% python3 -q
>>> import numpy as np
>>> np.set_printoptions(precision=4, suppress=True, linewidth=100)
>>> def tidy(a):
...     return np.round(a, 4) + 0
... 
>>> K = np.load("w.npy")
>>> K
array([[-2, -4,  5, -1, -1, -4, -3, -3,  5, -1],
       [ 4,  2,  3, -1, -3,  5,  2,  5,  2,  4],
       [-2, -4,  3, -2, -2,  1,  4,  2,  5, -2],
       [ 3, -2, -3,  4, -5, -1,  1, -2, -4, -4],
       [ 5,  4,  5,  3, -4, -3, -2,  5,  2, -4],
       [-5, -5,  5, -5,  0,  0, -2,  5, -4, -2],
       [-4, -5, -4, -1, -4,  0,  2,  0, -3,  1]])
>>> C2 = K.T @ K
>>> C2
array([[ 99,  83,   3,  58, -25,   8,   1,  16,  18,  -4],
       [ 83, 106,  -5,  44,  20,  12, -10,  13,  15,  17],
       [  3,  -5, 118, -32,  -9, -14, -28,  62,  60, -21],
       [ 58,  44, -32,  57, -20, -16,  -1, -24,  -4, -18],
       [-25,  20,  -9, -20,  71,   4, -16, -26,   3,  25],
       [  8,  12, -14, -16,   4,  52,  31,  26,  -7,  38],
       [  1, -10, -28,  -1, -16,  31,  42,   5,   3,  13],
       [ 16,  13,  62, -24, -26,  26,   5,  92,   3,  -3],
       [ 18,  15,  60,  -4,   3,  -7,   3,   3,  99,   6],
       [ -4,  17, -21, -18,  25,  38,  13,  -3,   6,  58]])
>>> np.linalg.matrix_rank(C2)
np.int64(7)
>>> np.trace(C2), (K ** 2).sum()
(np.int64(794), np.int64(794))
>>> np.abs(np.diag(np.linalg.qr(C2)[1])) > 1e-9
array([ True,  True,  True,  True,  True,  True,  True, False, False, False])
>>> tidy(np.trace(np.linalg.pinv(C2) @ C2))
np.float64(7.0)
>>> tidy(C2 @ np.linalg.pinv(C2) @ C2)
array([[ 99.,  83.,   3.,  58., -25.,   8.,   1.,  16.,  18.,  -4.],
       [ 83., 106.,  -5.,  44.,  20.,  12., -10.,  13.,  15.,  17.],
       [  3.,  -5., 118., -32.,  -9., -14., -28.,  62.,  60., -21.],
       [ 58.,  44., -32.,  57., -20., -16.,  -1., -24.,  -4., -18.],
       [-25.,  20.,  -9., -20.,  71.,   4., -16., -26.,   3.,  25.],
       [  8.,  12., -14., -16.,   4.,  52.,  31.,  26.,  -7.,  38.],
       [  1., -10., -28.,  -1., -16.,  31.,  42.,   5.,   3.,  13.],
       [ 16.,  13.,  62., -24., -26.,  26.,   5.,  92.,   3.,  -3.],
       [ 18.,  15.,  60.,  -4.,   3.,  -7.,   3.,   3.,  99.,   6.],
       [ -4.,  17., -21., -18.,  25.,  38.,  13.,  -3.,   6.,  58.]])
>>> np.linalg.lstsq(C2[:-1].T, C2[-1])[2]
np.int32(7)
>>> A2 = K[0, 0] * K[1:] - np.outer(K[1:, 0], K[0])
>>> print(A2)
[[  0  12 -26   6  10   6   8   2 -24  -4]
 [  0   0   4   2   2 -10 -14 -10   0   2]
 [  0  16  -9  -5  13  14   7  13  -7  11]
 [  0  12 -35  -1  13  26  19   5 -29  13]
 [  0 -10  15   5  -5 -20 -11 -25  33  -1]
 [  0  -6  28  -2   4 -16 -16 -12  26  -6]]
>>> np.linalg.matrix_rank(A2), np.linalg.matrix_rank(K)
(np.int64(6), np.int64(7))
>>> np.flatnonzero(~A2.round(6).any(axis=1))
array([], dtype=int64)
>>> tidy(np.linalg.norm(K, axis=0))
array([ 9.9499, 10.2956, 10.8628,  7.5498,  8.4261,  7.2111,  6.4807,  9.5917,  9.9499,  7.6158])
>>> print(np.linalg.norm(K, axis=1).argmax())
4
>>> K[6] @ K[4]
np.int64(-61)
>>> print(tidy(np.linalg.norm(K, "nuc")))
68.4505
>>> tidy(np.linalg.norm(K, axis=1))
array([10.3441, 10.6301,  9.3274, 10.0499, 12.2066, 12.2066,  9.3808])
>>> tidy(np.linalg.norm(K[6], 1)), tidy(np.linalg.norm(K[6], np.inf))
(np.float64(24.0), np.float64(5.0))
>>> tidy(np.linalg.norm(K) ** 2 / np.linalg.norm(K, 2) ** 2)
np.float64(3.5524)
>>> T = np.stack([K, -1 * K, K[::-1]])
>>> np.linalg.matrix_rank(T)
array([7, 7, 7])
>>> np.einsum("bij,cij->bc", T, T)
array([[ 794, -794,   89],
       [-794,  794,  -89],
       [  89,  -89,  794]])
>>> T.sum(axis=0)
array([[-4, -5, -4, -1, -4,  0,  2,  0, -3,  1],
       [-5, -5,  5, -5,  0,  0, -2,  5, -4, -2],
       [ 5,  4,  5,  3, -4, -3, -2,  5,  2, -4],
       [ 3, -2, -3,  4, -5, -1,  1, -2, -4, -4],
       [-2, -4,  3, -2, -2,  1,  4,  2,  5, -2],
       [ 4,  2,  3, -1, -3,  5,  2,  5,  2,  4],
       [-2, -4,  5, -1, -1, -4, -3, -3,  5, -1]])
>>> print((T @ K.T).shape)
(3, 7, 7)
>>> T.shape
(3, 7, 10)
>>> feats = np.load("mat.npy")
>>> feats
array([[ 4,  7,  3, -6, -8,  2, -2,  1, -1,  0],
       [ 7,  6,  7,  2, -2, -7,  6,  5,  1, -6],
       [ 3,  7, -2,  2,  5, -8,  2,  7, -1, -2],
       [-6,  2,  2, -8, -2,  2, -2, -1,  2,  1],
       [-8, -2,  5, -2,  2,  0, -8, -4,  5,  1],
       [ 2, -7, -8,  2,  0,  6,  8,  2, -1,  1],
       [-2,  6,  2, -2, -8,  8, -6, -2, -1, -2],
       [ 1,  5,  7, -1, -4,  2, -2,  6, -4, -4],
       [-1,  1, -1,  2,  5, -1, -1, -4,  4, -6],
       [ 0, -6, -2,  1,  1,  1, -2, -4, -6, 10]])
>>> # equal to its transpose
>>> tidy(np.linalg.eigvalsh(feats).min())
np.float64(-24.1245)
>>> u = np.array([3, 1, -1])
>>> np.correlate(feats[5], feats[1], "full")
array([ -12,   44,   51,  -43,  -94,  -29,   44,   28,   27,  -71, -143,  -63,   81,   91,  100,
         63,   15,   -1,    7])
>>> np.array([np.convolve(row, u, "same") for row in feats])
array([[ 25,  12, -22, -33,   4,   4,  -1,   0,  -2,   1],
       [ 25,  20,   7, -11, -25,  13,  28,   2, -22,  -7],
       [ 24,  -2,  -3,  19, -21,  -7,  31,   2, -14,  -1],
       [  0,  14, -24, -16,  12,  -2,  -7,   7,   6,  -1],
       [-14,  21,   1,  -1,   4, -26, -20,  19,  12,  -4],
       [-19, -33,   5,  10,  16,  30,   8,  -9,   0,   2],
       [ 16,  14, -10, -28,  18,  -2, -20,   1,  -5,  -1],
       [ 16,  25,  -1, -20,   3,   0,  14,  -4, -22,   0],
       [  2,  -1,   4,  18,   0,  -9, -12,   9, -10, -10],
       [-18, -12,   7,   6,   3,  -6, -15, -20,  28,  16]])
>>> print(np.convolve(feats[5], u))
[  6 -19 -33   5  10  16  30   8  -9   0   2  -1]
>>> np.polyval(u, feats[5])
array([ 13, 139, 183,  13,  -1, 113, 199,  13,   1,   3])
